% ipython --no-banner

In [1]: import numpy as np

In [2]: np.set_printoptions(precision=2, suppress=True, linewidth=100)

In [3]: def tidy(a):
   ...:     return np.round(a, 2) + 0
   ...: 

In [4]: E = np.array([[1, -1, 1, -1, 1, -1, 1, -1],
   ...:     [1, -1, -1, 1, 1, -1, -1, 1],
   ...:     [1, 1, 1, 1, 1, 1, 1, 1]])

In [5]: A2 = np.array([[3, 1], [4, 0], [2, 3], [2, 0], [3, 0], [1, 4], [1, 3], [0, 3]])

In [6]: np.linalg.matrix_rank(E @ A2)
Out[6]: np.int64(2)

In [7]: A2.T @ E.T
Out[7]: 
array([[ 2,  0, 16],
       [ 0, -6, 14]])

In [8]: A2 = E / np.sqrt((E ** 2).mean(axis=1, keepdims=True))

In [9]: np.linalg.matrix_rank(A2) == np.linalg.matrix_rank(E)
Out[9]: np.True_

In [10]: th = np.radians(45)

In [11]: Rm = np.eye(8)

In [12]: Rm[3, 3] = Rm[1, 1] = np.cos(th)

In [13]: Rm[3, 1], Rm[1, 3] = -np.sin(th), np.sin(th)

In [14]: tidy(Rm)
Out[14]: 
array([[ 1.  ,  0.  ,  0.  ,  0.  ,  0.  ,  0.  ,  0.  ,  0.  ],
       [ 0.  ,  0.71,  0.  ,  0.71,  0.  ,  0.  ,  0.  ,  0.  ],
       [ 0.  ,  0.  ,  1.  ,  0.  ,  0.  ,  0.  ,  0.  ,  0.  ],
       [ 0.  , -0.71,  0.  ,  0.71,  0.  ,  0.  ,  0.  ,  0.  ],
       [ 0.  ,  0.  ,  0.  ,  0.  ,  1.  ,  0.  ,  0.  ,  0.  ],
       [ 0.  ,  0.  ,  0.  ,  0.  ,  0.  ,  1.  ,  0.  ,  0.  ],
       [ 0.  ,  0.  ,  0.  ,  0.  ,  0.  ,  0.  ,  1.  ,  0.  ],
       [ 0.  ,  0.  ,  0.  ,  0.  ,  0.  ,  0.  ,  0.  ,  1.  ]])

In [15]: A2 = E @ Rm.T

In [16]: np.allclose(np.linalg.norm(E, axis=1), np.linalg.norm(A2, axis=1))
Out[16]: True

In [17]: u, v = E[1], E[2]

In [18]: u @ u
Out[18]: np.int64(8)

In [19]: u @ v
Out[19]: np.int64(0)

In [20]: p = (u @ v) / (u @ u) * u

In [21]: v - p
Out[21]: array([1., 1., 1., 1., 1., 1., 1., 1.])

In [22]: (v - p) @ u
Out[22]: np.float64(0.0)

In [23]: arr = np.load("dump.npy")

In [24]: arr
Out[24]: 
array([[ 1.,  2.,  1.,  2.],
       [ 2., -2.,  1.,  1.],
       [ 0.,  1., -1.,  1.],
       [ 0.,  0.,  0., -2.]])

In [25]: u = np.array([3, -2, 2, -1])

In [26]: A2 = arr + np.outer(u, np.eye(4)[3])

In [27]: np.linalg.matrix_rank(A2 - arr)
Out[27]: np.int64(1)

In [28]: np.linalg.matrix_rank(np.linalg.inv(A2) - np.linalg.inv(arr), tol=1e-8)
Out[28]: np.int64(1)

In [29]: tidy(np.linalg.det(A2) / np.linalg.det(arr)), tidy(1 + np.linalg.solve(arr, u)[3])
Out[29]: (np.float64(1.5), np.float64(1.5))

In [30]: w1 = np.array([[1, 2], [0, 1], [3, 4], [5, 4]])

In [31]: coef = np.array([-2, 3])

In [32]: H = np.maximum(arr @ w1 + coef, 0)

In [33]: (H > 0).astype(int)
Out[33]: 
array([[1, 1],
       [1, 1],
       [0, 1],
       [0, 0]])

In [34]: (H > 0).mean(axis=0)
Out[34]: array([0.5 , 0.75])

In [35]: np.linalg.matrix_rank(H)
Out[35]: np.int64(2)

In [36]: basis = np.array([[4, 3, 4], [3, 5, 0]])

In [37]: H @ basis
Out[37]: 
array([[105., 131.,  48.],
       [ 71.,  89.,  32.],
       [ 12.,  20.,   0.],
       [  0.,   0.,   0.]])

In [38]: rng = np.random.default_rng(7801)

In [39]: A2 = arr + rng.integers(-2, 3, (4, 2)) @ rng.integers(-2, 3, (2, 4))

In [40]: A2
Out[40]: 
array([[ 3.,  5., -2., -1.],
       [ 1., -2.,  4.,  4.],
       [ 2.,  5., -3., -1.],
       [ 0., -2., -2., -4.]])

In [41]: A2 - arr
Out[41]: 
array([[ 2.,  3., -3., -3.],
       [-1.,  0.,  3.,  3.],
       [ 2.,  4., -2., -2.],
       [ 0., -2., -2., -2.]])

In [42]: np.linalg.matrix_rank(A2 - arr, tol=1e-8)
Out[42]: np.int64(2)

In [43]: data = np.load("x.npy")

In [44]: data
Out[44]: 
array([[1, 3, 4, 1],
       [5, 7, 8, 5],
       [4, 6, 7, 4]])

In [45]: U, sigma, vt = np.linalg.svd(data)

In [46]: tidy(sigma)
Out[46]: array([17.46,  1.52,  0.  ])

In [47]: A2 = U[:, :2] @ np.diag(sigma[:2]) @ vt[:2]

In [48]: np.linalg.matrix_rank(data, rtol=0.05)
Out[48]: np.int64(2)

In [49]: tidy(np.linalg.norm(data - A2) / np.linalg.norm(data))
Out[49]: np.float64(0.0)

In [50]: tidy(np.linalg.norm(data - A2, 2)), tidy(sigma[2])
Out[50]: (np.float64(0.0), np.float64(0.0))

In [51]: U, sigma, vt = np.linalg.svd(data)

In [52]: V = vt[:(sigma > 1e-8).sum()]

In [53]: x0 = data[2] + -2 * data[0] + rng.integers(2) * np.eye(4)[2]

In [54]: x0
Out[54]: array([2., 0., 0., 2.])

In [55]: np.linalg.matrix_rank(np.vstack([data, x0]))
Out[55]: np.int64(3)

In [56]: tidy(np.linalg.norm(x0 - V.T @ V @ x0))
Out[56]: np.float64(0.54)

In [57]: tidy(np.diag(V.T @ V))
Out[57]: array([0.48, 0.33, 0.7 , 0.48])

In [58]: th = np.radians(15)

In [59]: Rm = np.eye(4)

In [60]: Rm[1, 1] = Rm[0, 0] = np.cos(th)

In [61]: Rm[1, 0], Rm[0, 1] = -np.sin(th), np.sin(th)

In [62]: tidy(Rm)
Out[62]: 
array([[ 0.97,  0.26,  0.  ,  0.  ],
       [-0.26,  0.97,  0.  ,  0.  ],
       [ 0.  ,  0.  ,  1.  ,  0.  ],
       [ 0.  ,  0.  ,  0.  ,  1.  ]])

In [63]: A2 = data @ Rm.T

In [64]: tidy(np.linalg.det(Rm)), tidy(np.trace(Rm))
Out[64]: (np.float64(1.0), np.float64(3.93))

In [65]: np.allclose(np.linalg.norm(data, axis=1), np.linalg.norm(A2, axis=1))
Out[65]: True

In [66]: tidy(np.linalg.svd(data, compute_uv=False)), tidy(np.linalg.svd(A2, compute_uv=False))
Out[66]: (array([17.46,  1.52,  0.  ]), array([17.46,  1.52,  0.  ]))

In [67]: tidy(np.abs(A2 - data).max(axis=0))
Out[67]: array([1.64, 1.53, 0.  , 0.  ])

In [68]: feats = np.loadtxt("run6.csv", delimiter=",")

In [69]: feats
Out[69]: 
array([[-4.93, -1.27,  3.92],
       [-3.55, -0.46,  3.48],
       [-2.17, -0.01,  2.25],
       [-1.78, -0.01,  1.65],
       [-1.4 , -0.07,  1.03],
       [-1.32, -0.09,  0.89],
       [-1.3 , -0.1 ,  0.86],
       [-1.24, -0.11,  0.78],
       [-1.18, -0.12,  0.69],
       [-1.  , -0.14,  0.48],
       [ 2.06,  1.08,  0.83],
       [ 2.12,  1.12,  0.87],
       [ 2.64,  1.47,  1.23],
       [ 3.55,  2.11,  1.91],
       [ 4.77,  3.03,  2.92],
       [ 4.8 ,  3.05,  2.94],
       [ 5.04,  3.24,  3.15],
       [ 9.09,  6.55,  6.89],
       [14.52, 11.26, 12.28],
       [14.57, 11.31, 12.34],
       [16.72, 13.22, 14.53],
       [17.73, 14.13, 15.57],
       [17.82, 14.21, 15.66],
       [20.23, 16.38, 18.15]])

In [70]: idx = feats[:, 1] > np.median(feats[:, 1])

In [71]: u = feats[idx].mean(axis=0) - feats[~idx].mean(axis=0)

In [72]: idx.astype(int)
Out[72]: array([0, 0, 0, 0, 0, 0, 0, 0, 0, 0, 0, 0, 1, 1, 1, 1, 1, 1, 1, 1, 1, 1, 1, 1])

In [73]: Xs = feats - feats.mean(axis=0)

In [74]: U, sigma, vt = np.linalg.svd(Xs, full_matrices=False)

In [75]: tidy(Xs.mean(axis=0))
Out[75]: array([0., 0., 0.])

In [76]: tidy((sigma ** 2).sum() ** 2 / (sigma ** 4).sum())
Out[76]: np.float64(1.05)

In [77]: (np.sign(U[:, 0]) == np.sign(U[0, 0])).astype(int)
Out[77]: array([1, 1, 1, 1, 1, 1, 1, 1, 1, 1, 1, 1, 1, 1, 1, 1, 1, 0, 0, 0, 0, 0, 0, 0])

In [78]: np.searchsorted(np.cumsum(sigma ** 2) / (sigma ** 2).sum(), 0.9) + 1
Out[78]: np.int64(1)

In [79]: O, Rm = np.linalg.qr(feats)

In [80]: tidy(Rm)
Out[80]: 
array([[ 44.5 ,  34.03,  35.91],
       [  0.  ,  -4.94, -12.47],
       [  0.  ,   0.  ,   2.56]])

In [81]: tidy(O @ Rm)
Out[81]: 
array([[-4.93, -1.27,  3.92],
       [-3.55, -0.46,  3.48],
       [-2.17, -0.01,  2.25],
       [-1.78, -0.01,  1.65],
       [-1.4 , -0.07,  1.03],
       [-1.32, -0.09,  0.89],
       [-1.3 , -0.1 ,  0.86],
       [-1.24, -0.11,  0.78],
       [-1.18, -0.12,  0.69],
       [-1.  , -0.14,  0.48],
       [ 2.06,  1.08,  0.83],
       [ 2.12,  1.12,  0.87],
       [ 2.64,  1.47,  1.23],
       [ 3.55,  2.11,  1.91],
       [ 4.77,  3.03,  2.92],
       [ 4.8 ,  3.05,  2.94],
       [ 5.04,  3.24,  3.15],
       [ 9.09,  6.55,  6.89],
       [14.52, 11.26, 12.28],
       [14.57, 11.31, 12.34],
       [16.72, 13.22, 14.53],
       [17.73, 14.13, 15.57],
       [17.82, 14.21, 15.66],
       [20.23, 16.38, 18.15]])

In [82]: np.allclose(Rm.T @ Rm, feats.T @ feats)
Out[82]: True

In [83]: tidy(abs(Rm[0, 0])), tidy(np.linalg.norm(feats[:, 0]))
Out[83]: (np.float64(44.5), np.float64(44.5))

In [84]: tidy(np.abs(np.diag(Rm)))
Out[84]: array([44.5 ,  4.94,  2.56])

In [85]: O.shape, Rm.shape
Out[85]: ((24, 3), (3, 3))
